In [1]: import numpy as np

In [2]: np.set_printoptions(suppress=True, linewidth=140)

In [3]: rnd = lambda a: np.round(a, 1) + 0

In [4]: E = np.load("w.npy")

In [5]: E
Out[5]: 
array([[ -3.,   5.,   0.,   0.],
       [  0.,   2.,   0.,   0.],
       [ 25., -15.,   7.,   5.],
       [-25.,   5., -10.,  -8.]])

In [6]: proj = np.triu(np.array([[2, 1, -1, 0], [-1, -2, 2, -2], [2, 1, -2, 0], [-2, 1, -2, 1]]), 1) + np.eye(4)

In [7]: B = proj @ E @ np.linalg.inv(proj)

In [8]: np.trace(B), np.trace(E)
Out[8]: (np.float64(-2.0), np.float64(-2.0))

In [9]: rnd(np.poly(B))
Out[9]: array([  1.,   2., -11., -12.,  36.])

In [10]: proj @ E - E @ proj
Out[10]: 
array([[-25.,  20., -20.,   5.],
       [100., -40.,  30.,  30.],
       [  0., -25.,  55., -30.],
       [  0.,  25., -35.,  10.]])

In [11]: B
Out[11]: 
array([[ -28.,   50., -135.,   95.],
       [ 100., -138.,  410., -250.],
       [  25.,  -40.,  112.,  -75.],
       [ -25.,   30.,  -95.,   52.]])

In [12]: np.linalg.matrix_rank(B)
Out[12]: np.int64(4)

In [13]: vals, V = np.linalg.eig(E)

In [14]: rnd(np.sort(np.linalg.eigvals(np.linalg.inv(E))))
Out[14]: array([-0.3, -0.3,  0.5,  0.5])

In [15]: rnd(E @ V[:, 0] - vals[0] * V[:, 0])
Out[15]: array([0., 0., 0., 0.])

In [16]: X = np.diag(np.array([2, 3, 1, 0, 1, 1, 2, 2, 2]))

In [17]: X
Out[17]: 
array([[2, 0, 0, 0, 0, 0, 0, 0, 0],
       [0, 3, 0, 0, 0, 0, 0, 0, 0],
       [0, 0, 1, 0, 0, 0, 0, 0, 0],
       [0, 0, 0, 0, 0, 0, 0, 0, 0],
       [0, 0, 0, 0, 1, 0, 0, 0, 0],
       [0, 0, 0, 0, 0, 1, 0, 0, 0],
       [0, 0, 0, 0, 0, 0, 2, 0, 0],
       [0, 0, 0, 0, 0, 0, 0, 2, 0],
       [0, 0, 0, 0, 0, 0, 0, 0, 2]])

In [18]: # equal to its transpose

In [19]: U, sv, vt = np.linalg.svd(X)

In [20]: np.argmax(sv[:-1] / (sv[1:] + 1e-6)) + 1
Out[20]: np.int64(8)

In [21]: B = U[:, :8] @ np.diag(sv[:8]) @ vt[:8]

In [22]: rnd(np.linalg.norm(X - B) / np.linalg.norm(X))
Out[22]: np.float64(0.0)

In [23]: B
Out[23]: 
array([[2., 0., 0., 0., 0., 0., 0., 0., 0.],
       [0., 3., 0., 0., 0., 0., 0., 0., 0.],
       [0., 0., 1., 0., 0., 0., 0., 0., 0.],
       [0., 0., 0., 0., 0., 0., 0., 0., 0.],
       [0., 0., 0., 0., 1., 0., 0., 0., 0.],
       [0., 0., 0., 0., 0., 1., 0., 0., 0.],
       [0., 0., 0., 0., 0., 0., 2., 0., 0.],
       [0., 0., 0., 0., 0., 0., 0., 2., 0.],
       [0., 0., 0., 0., 0., 0., 0., 0., 2.]])

In [24]: rnd(np.linalg.norm(X - B, 2)), sv[8]
Out[24]: (np.float64(0.0), np.float64(0.0))

In [25]: (X != 0).astype(int)
Out[25]: 
array([[1, 0, 0, 0, 0, 0, 0, 0, 0],
       [0, 1, 0, 0, 0, 0, 0, 0, 0],
       [0, 0, 1, 0, 0, 0, 0, 0, 0],
       [0, 0, 0, 0, 0, 0, 0, 0, 0],
       [0, 0, 0, 0, 1, 0, 0, 0, 0],
       [0, 0, 0, 0, 0, 1, 0, 0, 0],
       [0, 0, 0, 0, 0, 0, 1, 0, 0],
       [0, 0, 0, 0, 0, 0, 0, 1, 0],
       [0, 0, 0, 0, 0, 0, 0, 0, 1]])

In [26]: (np.linalg.matrix_power((X != 0) + (X.T != 0) + np.eye(9), 9) > 0).astype(int)
Out[26]: 
array([[1, 0, 0, 0, 0, 0, 0, 0, 0],
       [0, 1, 0, 0, 0, 0, 0, 0, 0],
       [0, 0, 1, 0, 0, 0, 0, 0, 0],
       [0, 0, 0, 1, 0, 0, 0, 0, 0],
       [0, 0, 0, 0, 1, 0, 0, 0, 0],
       [0, 0, 0, 0, 0, 1, 0, 0, 0],
       [0, 0, 0, 0, 0, 0, 1, 0, 0],
       [0, 0, 0, 0, 0, 0, 0, 1, 0],
       [0, 0, 0, 0, 0, 0, 0, 0, 1]])

In [27]: X @ X
Out[27]: 
array([[4, 0, 0, 0, 0, 0, 0, 0, 0],
       [0, 9, 0, 0, 0, 0, 0, 0, 0],
       [0, 0, 1, 0, 0, 0, 0, 0, 0],
       [0, 0, 0, 0, 0, 0, 0, 0, 0],
       [0, 0, 0, 0, 1, 0, 0, 0, 0],
       [0, 0, 0, 0, 0, 1, 0, 0, 0],
       [0, 0, 0, 0, 0, 0, 4, 0, 0],
       [0, 0, 0, 0, 0, 0, 0, 4, 0],
       [0, 0, 0, 0, 0, 0, 0, 0, 4]])

In [28]: rnd(np.linalg.det(X))
Out[28]: np.float64(0.0)

In [29]: m1 = np.loadtxt("block2.csv", delimiter=",")

In [30]: m1
Out[30]: 
array([[-2.4, -4.4, -1.3, -0.4,  3.1, -0.3,  2.8,  3.5],
       [-3.5, -3. , -0.7,  2. ,  1. ,  0. ,  3. ,  0.7],
       [-3.9, -2.3, -0.5,  0.8,  2.8, -2.2,  2. ,  1.6],
       [ 2.4, -0.9, -3.5,  1.9, -0.1, -0.9,  0. ,  2.9],
       [ 6.1, -0.8, -3. ,  3.5,  0.7, -3.1,  0.3,  0.8],
       [-4.5, -2.4, -0.5,  0.8,  0.6, -0.8,  2.3,  0.1],
       [-4.1, -3.5,  0.3,  1.4,  1.5, -0.5,  3. ,  0.2],
       [-3.8, -3.2, -2.8,  0.7,  1.2, -1.9,  2.3, -0.9],
       [-3.5, -1. , -0.7, -0.5,  2.2,  0.4,  2.6,  2.6],
       [ 4. , -0.5, -1.3,  2.3,  0. , -3.5,  0.7,  3.1],
       [-3.2, -3.3,  0. ,  1.7,  3.2, -2.7,  1.1,  0.2],
       [ 2.4, -0.1, -3.6,  2.4,  0.7, -1.6,  0.9,  1.6],
       [ 2.5, -0.7, -2.1,  2.1,  0.2, -3.2,  1.7,  0.8],
       [-3.7, -3.6, -0.2,  1.9,  1.9, -2. ,  3.8,  2. ],
       [ 4. , -1.5, -2.8,  2.5,  1. , -2.6, -1.3,  2.3],
       [ 4.9, -1.6, -2. ,  1.1,  1.8, -2.1, -1.1,  1. ],
       [ 4.1,  0.6, -2.7,  2.8,  0.3, -1.9, -0.3,  1.3],
       [ 1.7,  1.4, -3.1,  2.1,  1.7, -0.8,  1.3,  1.5],
       [-3. , -2.9, -1.9,  1.3,  2.3, -2.3,  1.7,  2.2],
       [ 3.3, -1.4, -3.1,  2. ,  0.1, -2.2, -0.4,  1.3],
       [-4.7, -3.6, -3.1,  1.9,  2.2, -2.8,  1.4,  1.4],
       [-4. , -3.4, -5.1,  1.5,  3. ,  0.2,  1.2,  1.3],
       [ 3.4, -0.4, -1.9,  1.7,  2.6, -3.8, -0.4,  1.6],
       [-5.1, -2.5, -1.7,  1.5,  2.4, -0.9,  1.8,  1.4],
       [-3.6, -3. , -1.1,  0.2,  3.4, -1.8,  3.5,  0.1],
       [ 3.6, -0.8, -2.6,  1.5,  2.4, -2.5, -1.3,  1.7],
       [ 2.1, -2.3, -3.5,  2.4,  2. , -2.1,  0.1, -0.3],
       [ 4.1, -0.9, -3.2,  1.2,  0.8, -2.4, -0.3,  2.1],
       [ 4.2,  0.3, -2.7,  1.8,  1.2, -2.7, -0.5,  2.3],
       [ 3.6, -0.5, -3. ,  2.2,  0.6, -1.2, -2.1, -0.4],
       [-4.8, -2.6, -1.2,  0.8,  2.3, -1.2,  2.4,  0.6],
       [ 4.2, -0.7, -2.1,  2.6,  1.3, -2.5,  1.8,  2.4],
       [ 3.9, -0.1, -2. ,  2.5,  1.2, -4. , -0.8,  2.1],
       [-5. , -2.8, -0.5,  1.3,  1. , -0.5,  2.2,  0.3]])

In [31]: blk = m1.reshape(34, 2, -1)

In [32]: blk.shape
Out[32]: (34, 2, 4)

In [33]: np.swapaxes(blk, 1, 2)[0]
Out[33]: 
array([[-2.4,  3.1],
       [-4.4, -0.3],
       [-1.3,  2.8],
       [-0.4,  3.5]])

In [34]: C2 = np.cov(m1, rowvar=False)

In [35]: rnd(np.linalg.eigvalsh(C2)[::-1])
Out[35]: array([19.7,  1.5,  1.2,  1.1,  0.7,  0.6,  0.5,  0.3])

In [36]: rnd(np.polyfit(m1[:, 2], m1[:, 4], 1))
Out[36]: array([0.2, 1.9])

In [37]: rnd(np.corrcoef(m1[:, 2], m1[:, 4])[0, 1])
Out[37]: np.float64(0.2)

In [38]: np.argsort(-m1.std(axis=0).round(6), kind="stable")
Out[38]: array([0, 6, 1, 2, 5, 7, 4, 3])

In [39]: rnd(m1.std(axis=0))
Out[39]: array([3.9, 1.4, 1.2, 0.9, 1. , 1.1, 1.5, 1. ])

In [40]: rnd(C2)
Out[40]: 
array([[15.3,  4.4, -2.5,  2.1, -2. , -2.5, -4.8,  1.1],
       [ 4.4,  2.1, -0.7,  0.6, -0.7, -0.6, -1.4,  0.4],
       [-2.5, -0.7,  1.6, -0.4,  0.3,  0.2,  1.1, -0.1],
       [ 2.1,  0.6, -0.4,  0.7, -0.5, -0.5, -0.7,  0. ],
       [-2. , -0.7,  0.3, -0.5,  1. ,  0.2,  0.5,  0. ],
       [-2.5, -0.6,  0.2, -0.5,  0.2,  1.3,  0.8, -0.1],
       [-4.8, -1.4,  1.1, -0.7,  0.5,  0.8,  2.4, -0.2],
       [ 1.1,  0.4, -0.1,  0. ,  0. , -0.1, -0.2,  1.1]])

In [41]: C2.shape
Out[41]: (8, 8)

In [42]: rnd(np.median(m1, axis=0))
Out[42]: array([ 1.9, -1.6, -2. ,  1.8,  1.4, -2. ,  1.2,  1.4])

In [43]: ang = np.radians(120)

In [44]: r_ = np.eye(4)

In [45]: r_[0, 0] = r_[1, 1] = np.cos(ang)

In [46]: r_[0, 1], r_[1, 0] = -np.sin(ang), np.sin(ang)

In [47]: rnd(r_)
Out[47]: 
array([[-0.5, -0.9,  0. ,  0. ],
       [ 0.9, -0.5,  0. ,  0. ],
       [ 0. ,  0. ,  1. ,  0. ],
       [ 0. ,  0. ,  0. ,  1. ]])

In [48]: B = E @ r_.T

In [49]: np.allclose(np.linalg.norm(E, axis=1), np.linalg.norm(B, axis=1))
Out[49]: True

In [50]: rnd(B)
Out[50]: 
array([[ -2.8,  -5.1,   0. ,   0. ],
       [ -1.7,  -1. ,   0. ,   0. ],
       [  0.5,  29.2,   7. ,   5. ],
       [  8.2, -24.2, -10. ,  -8. ]])

In [51]: q, _ = np.linalg.qr(np.array([[0.1, -1.1, 0.3, -0.9],
    ...:     [0.8, 1.2, 1.1, 0.1],
    ...:     [-1.4, 1.0, 0.7, 1.5],
    ...:     [0.9, -0.9, 0.3, -0.5]]))

In [52]: J = q[:, :4]

In [53]: rnd(J)
Out[53]: 
array([[-0.1,  0.5, -0.6, -0.6],
       [-0.4, -0.8, -0.4, -0.2],
       [ 0.8, -0.2, -0.5,  0.3],
       [-0.5,  0.3, -0.4,  0.7]])

In [54]: vec = np.array([1, 2, -1, 3])

In [55]: rnd(np.sort(np.abs(np.degrees(np.angle(np.linalg.eigvals(J))))))
Out[55]: array([  0. , 108.4, 108.4, 180. ])

In [56]: [p for p in range(1, 25) if np.allclose(np.linalg.matrix_power(J, p), np.eye(4))]
Out[56]: []

In [57]: rnd(J.T @ (J @ vec))
Out[57]: array([ 1.,  2., -1.,  3.])

In [58]: 4 - np.linalg.matrix_rank(J - np.eye(4), tol=1e-8)
Out[58]: np.int64(1)

In [59]: A = np.array([[3, 0, 3, 0, 0, -3],
    ...:     [0, 1, 0, -2, 2, 0],
    ...:     [0, 0, -3, 0, 0, 3],
    ...:     [0, 1, 0, 0, -1, 0],
    ...:     [0, 2, 0, -2, 1, 0],
    ...:     [3, 0, 3, 0, 0, 0]])

In [60]: A
Out[60]: 
array([[ 3,  0,  3,  0,  0, -3],
       [ 0,  1,  0, -2,  2,  0],
       [ 0,  0, -3,  0,  0,  3],
       [ 0,  1,  0,  0, -1,  0],
       [ 0,  2,  0, -2,  1,  0],
       [ 3,  0,  3,  0,  0,  0]])

In [61]: B = A / np.linalg.norm(A, axis=1, keepdims=True)

In [62]: C2 = B @ B.T

In [63]: np.argwhere(np.triu(np.abs(C2) > 0.95, 1))
Out[63]: array([], shape=(0, 2), dtype=int64)

In [64]: rnd(np.linalg.norm(B, axis=1))
Out[64]: array([1., 1., 1., 1., 1., 1.])

In [65]: rnd(C2)
Out[65]: 
array([[ 1. ,  0. , -0.8,  0. ,  0. ,  0.8],
       [ 0. ,  1. ,  0. , -0.2,  0.9,  0. ],
       [-0.8,  0. ,  1. ,  0. ,  0. , -0.5],
       [ 0. , -0.2,  0. ,  1. ,  0.2,  0. ],
       [ 0. ,  0.9,  0. ,  0.2,  1. ,  0. ],
       [ 0.8,  0. , -0.5,  0. ,  0. ,  1. ]])

In [66]: F = np.load("arr.npy")

In [67]: F
Out[67]: 
array([[ 0,  2,  2],
       [ 0, -4, -4],
       [ 0,  8,  8],
       [ 0,  8,  8],
       [ 0,  8,  8],
       [ 0,  3,  3]])

In [68]: # rows 2 and 3 are equal

In [69]: f = np.array([0, 2])

In [70]: np.array([np.convolve(row, f, "same") for row in F])
Out[70]: 
array([[ 0,  0,  4],
       [ 0,  0, -8],
       [ 0,  0, 16],
       [ 0,  0, 16],
       [ 0,  0, 16],
       [ 0,  0,  6]])

In [71]: np.correlate(F[2], F[4], "full")
Out[71]: array([  0,  64, 128,  64,   0])
